>>> import numpy as np
>>> np.set_printoptions(precision=4, suppress=True, linewidth=120, legacy="1.25")
>>> J = np.load("dump.npy")
>>> print(J)
[[ 0.6  0.4  0.2  0.2]
 [-1.4  0.1 -0.1  1.2]
 [ 3.  -1.6  0.7  1. ]
 [-0.6 -0.6 -0.4  1. ]
 [ 0.2 -0.2 -0.3 -0.1]
 [ 0.   0.7  1.5 -0.1]
 [ 0.6 -0.5  0.4  1.5]
 [-0.6 -1.8  0.5  1.8]
 [-0.7  0.2 -1.6 -1.8]
 [-0.9  0.   0.2  0.5]
 [-1.4  0.3 -1.6  0.8]
 [ 0.1  0.3 -0.8  0.2]
 [-0.8 -0.6  1.4  1.2]
 [-1.9 -1.4 -1.  -0.4]
 [ 0.1 -0.9 -1.   1.3]
 [ 0.3  0.1  0.4 -0.4]
 [ 0.2  0.   2.1  0.1]
 [ 1.5 -0.5  0.7  0.6]
 [-0.5 -1.1 -0.1 -0.3]
 [-0.6 -0.6  0.6  1.9]
 [ 0.3 -0.3  0.1 -1.1]
 [ 0.   1.5  0.2 -0.9]
 [ 0.9  1.5  1.  -1.2]
 [ 1.  -0.9  0.1 -1.3]
 [ 0.7  1.1  1.5  0.8]
 [-1.7 -0.3  1.2  0. ]
 [ 0.1 -2.8  1.2  1.2]
 [ 5.4  5.4 -3.9 -5.7]
 [ 1.   0.8  0.7  0.7]
 [ 0.   0.9  0.4 -0.6]
 [ 0.1 -0.2 -1.  -0.8]
 [-1.  -1.   0.7 -0.5]
 [-0.2  0.5  1.1 -0.1]
 [ 1.1 -2.1 -0.4  1.2]]
>>> cov = np.cov(J, rowvar=False)
>>> print(J.std(axis=0))
[1.328  1.3586 1.1233 1.3664]
>>> print(np.polyfit(J[:, 3], J[:, 0], 1))
[-0.481  0.171]
>>> print(np.argwhere(np.triu(np.abs(np.corrcoef(J.T)) > 0.8, 1)))
[]
>>> print(np.linalg.eigvalsh(cov)[::-1])
[4.4383 1.145  0.8897 0.4696]
>>> print(np.corrcoef(J.T))
[[ 1.      0.4812 -0.2917 -0.4949]
 [ 0.4812  1.     -0.387  -0.7158]
 [-0.2917 -0.387   1.      0.5491]
 [-0.4949 -0.7158  0.5491  1.    ]]
>>> print(np.round(np.corrcoef(J[:, 3], J[:, 0])[0, 1], 4))
-0.4949
>>> print(np.median(J, axis=0))
[ 0.1  -0.2   0.3   0.15]
>>> print(np.argsort(-J.std(axis=0).round(6), kind="stable"))
[3 1 0 2]
>>> print(round(np.linalg.norm(J, 2), 4))
12.11
>>> print(round(np.linalg.norm(J, 1), 4), round(np.linalg.norm(J, np.inf), 4))
32.5 20.4
>>> print(np.linalg.norm(J, axis=1).argmax())
27
>>> A2 = np.array([[0, 3, 3, 0, 1, 0],
...     [1, 1, 3, 3, 1, 0],
...     [3, 0, 2, 3, 3, 1],
...     [1, 3, 3, 1, 0, 2],
...     [1, 3, 3, 0, 3, 0],
...     [2, 2, 1, 2, 3, 0]])
>>> E = np.triu(A2, 1)
>>> print(E)
[[0 3 3 0 1 0]
 [0 0 3 3 1 0]
 [0 0 0 3 3 1]
 [0 0 0 0 0 2]
 [0 0 0 0 0 0]
 [0 0 0 0 0 0]]
>>> print(E.sum(axis=1))
[7 7 7 2 0 0]
>>> print(np.count_nonzero(E))
10
>>> print(E.shape)
(6, 6)
>>> print(E.sum(axis=0))
[0 3 6 6 5 3]
>>> print(E.mean(axis=0))
[0.     0.5    1.     1.     0.8333 0.5   ]
>>> print(E - E[0])
[[ 0  0  0  0  0  0]
 [ 0 -3  0  3  0  0]
 [ 0 -3 -3  3  2  1]
 [ 0 -3 -3  0 -1  2]
 [ 0 -3 -3  0 -1  0]
 [ 0 -3 -3  0 -1  0]]
>>> feats = np.array([[-1, 1, 3, 3, 0, -3],
...     [-3, 3, 1, 0, 3, 2],
...     [-1, -2, -2, -2, 0, 2],
...     [2, -2, -3, 3, 3, -2],
...     [-1, 2, -2, 3, -1, -2],
...     [2, 0, 3, -3, -3, -1]])
>>> O, R = np.linalg.qr(feats)
>>> print(np.trace(O @ O.T))
6.0
>>> print(np.allclose(R.T @ R, feats.T @ feats))
True
>>> print(np.round(O.T @ O, 4) + 0)
[[1. 0. 0. 0. 0. 0.]
 [0. 1. 0. 0. 0. 0.]
 [0. 0. 1. 0. 0. 0.]
 [0. 0. 0. 1. 0. 0.]
 [0. 0. 0. 0. 1. 0.]
 [0. 0. 0. 0. 0. 1.]]
>>> rng = np.random.default_rng(52722)
>>> idx = rng.permutation(6)
>>> print(idx)
[4 0 2 1 3 5]
>>> A2 = feats[idx][:, idx]
>>> print(np.sort(np.abs(np.linalg.eigvals(A2))))
[1.2169 3.3974 3.8332 3.9566 3.9566 7.5617]
>>> print(round(np.linalg.det(A2), 4), round(np.linalg.det(feats[idx]), 4))
1876.0 -1876.0
>>> print(A2)
[[-1 -1 -2  2  3 -2]
 [ 0 -1  3  1  3 -3]
 [ 0 -1 -2 -2 -2  2]
 [ 3 -3  1  3  0  2]
 [ 3  2 -3 -2  3 -2]
 [-3  2  3  0 -3 -1]]
>>> mat = np.minimum.outer(np.arange(1, 8), np.arange(1, 8)) * 3
>>> print(mat)
[[ 3  3  3  3  3  3  3]
 [ 3  6  6  6  6  6  6]
 [ 3  6  9  9  9  9  9]
 [ 3  6  9 12 12 12 12]
 [ 3  6  9 12 15 15 15]
 [ 3  6  9 12 15 18 18]
 [ 3  6  9 12 15 18 21]]
>>> ev, vecs = np.linalg.eigh(mat)
>>> x = np.array([9, -9, 4, -4, 8, 4, 8])
>>> print(np.abs(mat).sum(axis=1).max(), np.round(np.abs(ev).max(), 4))
84 68.6423
>>> x = np.ones(7)
>>> for _ in range(3):
...     x = mat @ x
...     x /= np.linalg.norm(x)
...     print(round(x @ mat @ x, 4))
... 
68.5544
68.6412
68.6423
>>> print(round(np.linalg.eigvalsh(mat)[-1], 4))
68.6423
>>> print(x)
[0.1075 0.2103 0.3038 0.3839 0.4472 0.491  0.5133]
>>> F = np.load("run6.npy")
>>> print(F)
[[0.6 0.4]
 [0.4 0.6]]
>>> O, vecs = np.linalg.qr(F[:, :1])[0], np.linalg.qr(F[:, 1:])[0]
>>> sig = np.linalg.svd(O.T @ vecs, compute_uv=False)
>>> print(sig)
[0.9231]
>>> print(np.round(np.linalg.norm(O @ O.T - vecs @ vecs.T, 2), 4))
0.3846
>>> x = np.ones(2)
>>> for _ in range(4):
...     x = F @ x
...     x /= np.linalg.norm(x)
...     print(round(x @ F @ x, 4))
... 
1.0
1.0
1.0
1.0
>>> print(x)
[0.7071 0.7071]
>>> W0 = np.load("data.npy")
>>> print(W0)
[[-3.  0.  0.  0.]
 [ 0.  6.  9.  9.]
 [ 0.  9.  6.  9.]
 [ 0.  9.  9.  6.]]
>>> r0 = np.array([2, 2, 1, 1])
>>> A2 = W0 + np.outer(r0, np.eye(4)[3])
>>> print(A2)
[[-3.  0.  0.  2.]
 [ 0.  6.  9. 11.]
 [ 0.  9.  6. 10.]
 [ 0.  9.  9.  7.]]
>>> print(np.linalg.matrix_rank(np.linalg.inv(A2) - np.linalg.inv(W0), tol=1e-8))
1
>>> M = np.loadtxt("a.csv", delimiter=",")
>>> print(M)
[[-4.  5. -5.  0.  0.  0.  0.]
 [ 4.  2.  2.  0.  0.  0.  0.]
 [-2.  1.  3.  0.  0.  0.  0.]
 [ 0.  0.  0. -5. -3.  5.  4.]
 [ 0.  0.  0.  3. -1. -3. -3.]
 [ 0.  0.  0.  3.  5. -1. -3.]
 [ 0.  0.  0.  5.  4. -2. -1.]]
>>> A2 = M / np.sqrt((M ** 2).mean(axis=1, keepdims=True))
>>> print(np.linalg.matrix_rank(A2) == np.linalg.matrix_rank(M))
True
>>> print(A2[4])
[ 0.   0.   0.   1.5 -0.5 -1.5 -1.5]
>>> print(np.linalg.matrix_rank(M - M.mean(axis=1, keepdims=True)))
6
>>> print(np.flatnonzero(np.linalg.matrix_power((M != 0) + (M.T != 0) + np.eye(7), 7)[5]))
[3 4 5 6]
>>> print((M != 0).astype(int))
[[1 1 1 0 0 0 0]
 [1 1 1 0 0 0 0]
 [1 1 1 0 0 0 0]
 [0 0 0 1 1 1 1]
 [0 0 0 1 1 1 1]
 [0 0 0 1 1 1 1]
 [0 0 0 1 1 1 1]]
>>> print((np.linalg.matrix_power((M != 0) + (M.T != 0) + np.eye(7), 7) > 0).astype(int))
[[1 1 1 0 0 0 0]
 [1 1 1 0 0 0 0]
 [1 1 1 0 0 0 0]
 [0 0 0 1 1 1 1]
 [0 0 0 1 1 1 1]
 [0 0 0 1 1 1 1]
 [0 0 0 1 1 1 1]]
>>> print(np.sort(np.linalg.eigvals(M).real))
[-7.5208 -5.3773 -5.3773  1.3773  1.3773  4.      4.5208]
>>> U, sig, Vt = np.linalg.svd(M, full_matrices=False)
>>> print(np.round(U.T @ M @ Vt.T, 4) + 0)
[[12.8299  0.      0.      0.      0.      0.      0.    ]
 [ 0.      8.4536  0.      0.      0.      0.      0.    ]
 [ 0.      0.      4.7682  0.      0.      0.      0.    ]
 [ 0.      0.      0.      4.3227  0.      0.      0.    ]
 [ 0.      0.      0.      0.      3.7218  0.      0.    ]
 [ 0.      0.      0.      0.      0.      2.1581  0.    ]
 [ 0.      0.      0.      0.      0.      0.      0.9998]]
>>> print(sig / sig[0])
[1.     0.6589 0.3717 0.3369 0.2901 0.1682 0.0779]
>>> print(np.abs(Vt[0]))
[0.     0.     0.     0.6337 0.4657 0.4456 0.4278]
>>> print(np.round(Vt @ Vt.T, 4) + 0)
[[1. 0. 0. 0. 0. 0. 0.]
 [0. 1. 0. 0. 0. 0. 0.]
 [0. 0. 1. 0. 0. 0. 0.]
 [0. 0. 0. 1. 0. 0. 0.]
 [0. 0. 0. 0. 1. 0. 0.]
 [0. 0. 0. 0. 0. 1. 0.]
 [0. 0. 0. 0. 0. 0. 1.]]
>>> print(round(np.sqrt((sig ** 2).sum()), 4), round(float(np.linalg.norm(M)), 4))
17.2337 17.2337
>>> print(sig)
[12.8299  8.4536  4.7682  4.3227  3.7218  2.1581  0.9998]
>>> print(np.abs(U[:, 0]).round(6).argmax())
3
>>> d = np.linalg.norm(J[:, None] - J[None], axis=-1)
>>> print(d.mean(axis=1).argmax())
27
>>> print(d[:5, :5])
[[0.     2.276  3.2634 1.8547 0.9274]
 [2.276  0.     4.7885 1.1225 2.0928]
 [3.2634 4.7885 0.     3.8949 3.4655]
 [1.8547 1.1225 3.8949 0.     1.4213]
 [0.9274 2.0928 3.4655 1.4213 0.    ]]
>>> print(np.flatnonzero(d[24] < d.mean() / 2))
[ 5 24 28 32]
